$ ipython --no-banner

In [1]: import numpy as np

In [2]: np.set_printoptions(precision=3, suppress=True, linewidth=160, floatmode="fixed")

In [3]: data = np.loadtxt("w.csv", delimiter=",")

In [4]: print(data)
[[0.091 0.091 0.091 0.182 0.273 0.182 0.091]
 [0.133 0.200 0.133 0.067 0.133 0.200 0.133]
 [0.133 0.133 0.267 0.000 0.200 0.067 0.200]
 [0.143 0.214 0.214 0.071 0.143 0.214 0.000]
 [0.214 0.143 0.143 0.214 0.071 0.214 0.000]
 [0.167 0.167 0.000 0.167 0.167 0.167 0.167]
 [0.100 0.300 0.100 0.000 0.200 0.100 0.200]]

In [5]: # a transition matrix

In [6]: q, R = np.linalg.qr(data)

In [7]: print(np.abs(np.diag(R)))
[0.385 0.225 0.226 0.127 0.170 0.072 0.061]

In [8]: print(np.round(q @ R, 3) + 0)
[[0.091 0.091 0.091 0.182 0.273 0.182 0.091]
 [0.133 0.200 0.133 0.067 0.133 0.200 0.133]
 [0.133 0.133 0.267 0.000 0.200 0.067 0.200]
 [0.143 0.214 0.214 0.071 0.143 0.214 0.000]
 [0.214 0.143 0.143 0.214 0.071 0.214 0.000]
 [0.167 0.167 0.000 0.167 0.167 0.167 0.167]
 [0.100 0.300 0.100 0.000 0.200 0.100 0.200]]

In [9]: print(q.shape, R.shape)
(7, 7) (7, 7)

In [10]: print(np.allclose(R.T @ R, data.T @ data))
True

In [11]: print(np.round(q.T @ q, 3) + 0)
[[1.000 0.000 0.000 0.000 0.000 0.000 0.000]
 [0.000 1.000 0.000 0.000 0.000 0.000 0.000]
 [0.000 0.000 1.000 0.000 0.000 0.000 0.000]
 [0.000 0.000 0.000 1.000 0.000 0.000 0.000]
 [0.000 0.000 0.000 0.000 1.000 0.000 0.000]
 [0.000 0.000 0.000 0.000 0.000 1.000 0.000]
 [0.000 0.000 0.000 0.000 0.000 0.000 1.000]]

In [12]: feats = np.load("x.npy")

In [13]: print(feats)
[[ 2 -2  0  0]
 [-2  2  0  0]
 [ 0  0  2 -2]
 [ 0  0 -2  2]]

In [14]: # rank 2

In [15]: left, s, Vh = np.linalg.svd(feats)

In [16]: print(s.round(3) + 0)
[4.000 4.000 0.000 0.000]

In [17]: print(np.argmax(s[:-1] / (s[1:] + 1e-6)) + 1)
2

In [18]: A2 = left[:, :2] @ np.diag(s[:2]) @ Vh[:2]

In [19]: print(np.round(np.linalg.norm(feats - A2, 2), 3), round(float(s[2]), 3))
0.0 0.0

In [20]: print(np.round(np.linalg.norm(feats - A2) / np.linalg.norm(feats), 3))
0.0

In [21]: print(A2)
[[ 2.000 -2.000  0.000  0.000]
 [-2.000  2.000  0.000  0.000]
 [ 0.000  0.000  2.000 -2.000]
 [ 0.000  0.000 -2.000  2.000]]

In [22]: print(np.linalg.matrix_rank(feats, rtol=0.05))
2

In [23]: print(np.linalg.matrix_rank(A2))
2

In [24]: evals, V = np.linalg.eigh(feats)

In [25]: print(np.round(np.linalg.svd(feats, compute_uv=False), 3) + 0)
[4.000 4.000 0.000 0.000]

In [26]: print(np.linalg.eigvalsh(feats + -3 * np.eye(4)))
[-3.000 -3.000  1.000  1.000]

In [27]: print(evals.sum(), np.trace(feats))
8.0 8

In [28]: print(np.linalg.eigvalsh(feats @ feats))
[ 0.000  0.000 16.000 16.000]

In [29]: print(np.round(V.T @ V, 3) + 0)
[[1.000 0.000 0.000 0.000]
 [0.000 1.000 0.000 0.000]
 [0.000 0.000 1.000 0.000]
 [0.000 0.000 0.000 1.000]]

In [30]: rank = np.linalg.matrix_rank(feats)

In [31]: print(rank)
2

In [32]: null = np.linalg.svd(feats)[2][rank:].T

In [33]: print([int(np.linalg.matrix_rank(feats[:, :j + 1])) for j in range(4)])
[1, 1, 2, 2]

In [34]: print(np.linalg.matrix_rank(feats.T @ feats), np.linalg.matrix_rank(feats @ feats.T))
2 2

In [35]: print(null.shape)
(4, 2)

In [36]: u, g = feats[0], feats[3]

In [37]: print(u @ g)
0

In [38]: print(u @ u)
8

In [39]: pr = (u @ g) / (u @ u) * u

In [40]: print(pr)
[ 0.000 -0.000  0.000  0.000]

In [41]: print(np.outer(u, g))
[[ 0  0 -4  4]
 [ 0  0  4 -4]
 [ 0  0  0  0]
 [ 0  0  0  0]]

In [42]: print(np.linalg.matrix_rank(np.outer(u, g)))
1

In [43]: print(g - pr)
[ 0.000  0.000 -2.000  2.000]

In [44]: A2 = np.array([[2, 3], [0, 0]])

In [45]: Z = np.kron(A2, feats)

In [46]: print(Z.shape)
(8, 8)

In [47]: m1 = np.load("test8.npy")

In [48]: print(m1)
[[9.000 6.000 6.000 0.000 9.000 3.000]
 [0.000 2.000 4.000 5.000 3.000 1.000]
 [0.000 5.000 7.000 2.000 3.000 3.000]
 [4.000 1.000 4.000 0.000 2.000 0.000]
 [5.000 7.000 5.000 1.000 4.000 0.000]
 [0.000 0.000 0.000 0.000 0.000 2.000]]

In [49]: A2 = np.array([[2, 0], [1, 2], [2, 0], [2, 1], [1, 0], [2, 0]])

In [50]: print(A2.T @ m1.T)
[[51.000 25.000 32.000 19.000 33.000  4.000]
 [12.000  9.000 12.000  2.000 15.000  0.000]]

In [51]: print(np.vstack([m1, A2.T]).shape)
(8, 6)

In [52]: print(m1 @ A2)
[[51.000 12.000]
 [25.000  9.000]
 [32.000 12.000]
 [19.000  2.000]
 [33.000 15.000]
 [ 4.000  0.000]]

In [53]: print(np.linalg.matrix_rank(np.vstack([m1, A2.T])))
6

In [54]: print(np.einsum("ij,ij->i", m1, m1))
[243.000  55.000  96.000  37.000 116.000   4.000]
